In [1]: import numpy as np

In [2]: from numpy import linalg as LA

In [3]: np.set_printoptions(suppress=True, linewidth=120)

In [4]: rd = lambda a: np.round(a, 1) + 0

In [5]: mat = np.loadtxt("mat.csv", delimiter=",")

In [6]: print(rd(mat))
[[-10.1 -19.8 -13.6 -28.  -35.6 -18.8 -37.8]
 [ -9.5 -19.1 -12.9 -26.7 -34.1 -17.7 -36.4]
 [ -6.7 -15.7  -9.4 -20.7 -27.2 -12.9 -29.7]
 [ -5.1 -13.6  -7.3 -17.  -23.  -10.1 -25.6]
 [ -3.5 -11.4  -5.4 -13.4 -18.7  -7.3 -21.4]
 [ -0.8  -7.   -2.1  -6.6 -10.4  -2.6 -12.8]
 [ -0.8  -6.9  -2.   -6.5 -10.3  -2.5 -12.7]
 [  0.3  -3.8  -0.6  -2.7  -5.1  -0.3  -6.8]
 [  0.3  -3.7  -0.5  -2.5  -4.9  -0.3  -6.5]
 [  0.4  -2.5  -0.3  -1.4  -3.1   0.1  -4.3]
 [  0.4  -2.4  -0.3  -1.3  -3.    0.1  -4.2]
 [  0.3  -1.2  -0.3  -0.6  -1.4   0.1  -2. ]
 [  0.    0.1   0.1   0.1   0.2   0.1   0.2]
 [  0.    0.2   0.2   0.2   0.3   0.1   0.4]
 [  0.    0.3   0.2   0.2   0.4   0.1   0.5]
 [  0.1   0.5   0.5   0.5   0.8   0.4   0.9]
 [  0.2   0.7   0.7   0.6   1.    0.5   1.2]
 [  0.3   0.9   1.    0.9   1.4   0.8   1.5]
 [  0.7   1.3   1.9   1.6   2.2   1.5   2.3]
 [  1.2   1.8   2.9   2.5   3.3   2.5   3.1]
 [  1.9   2.3   4.1   3.6   4.5   3.7   4.1]
 [  2.2   2.6   4.7   4.1   5.    4.3   4.5]
 [  7.6   6.   13.6  12.5  13.5  13.8  10.8]
 [ 10.9   7.9  18.7  17.5  18.4  19.4  14.5]
 [ 14.2   9.7  23.7  22.5  23.3  25.   18.1]
 [ 15.   10.2  25.   23.8  24.6  26.5  19. ]
 [ 17.3  11.5  28.3  27.2  27.9  30.3  21.4]
 [ 25.   15.8  39.8  39.1  39.5  43.4  29.9]
 [ 28.2  17.6  44.6  44.1  44.4  48.9  33.5]
 [ 30.7  19.   48.3  47.9  48.1  53.1  36.2]
 [ 34.9  21.4  54.5  54.4  54.4  60.2  40.8]]

In [7]: # rank 3

In [8]: G = np.cov(mat, rowvar=False)

In [9]: rd(np.median(mat, axis=0))
Out[9]: array([0.3, 0.5, 0.5, 0.5, 0.8, 0.4, 0.9])

In [10]: print(np.argsort(-mat.std(axis=0).round(6), kind="stable"))
[4 3 5 6 2 0 1]

In [11]: rd(np.polyfit(mat[:, 5], mat[:, 4], 1))
Out[11]: array([ 1.1, -4.7])

In [12]: rd(np.corrcoef(mat.T))
Out[12]: 
array([[1. , 0.9, 1. , 1. , 1. , 1. , 0.9],
       [0.9, 1. , 0.9, 1. , 1. , 0.9, 1. ],
       [1. , 0.9, 1. , 1. , 1. , 1. , 0.9],
       [1. , 1. , 1. , 1. , 1. , 1. , 1. ],
       [1. , 1. , 1. , 1. , 1. , 1. , 1. ],
       [1. , 0.9, 1. , 1. , 1. , 1. , 0.9],
       [0.9, 1. , 0.9, 1. , 1. , 0.9, 1. ]])

In [13]: G.shape
Out[13]: (7, 7)
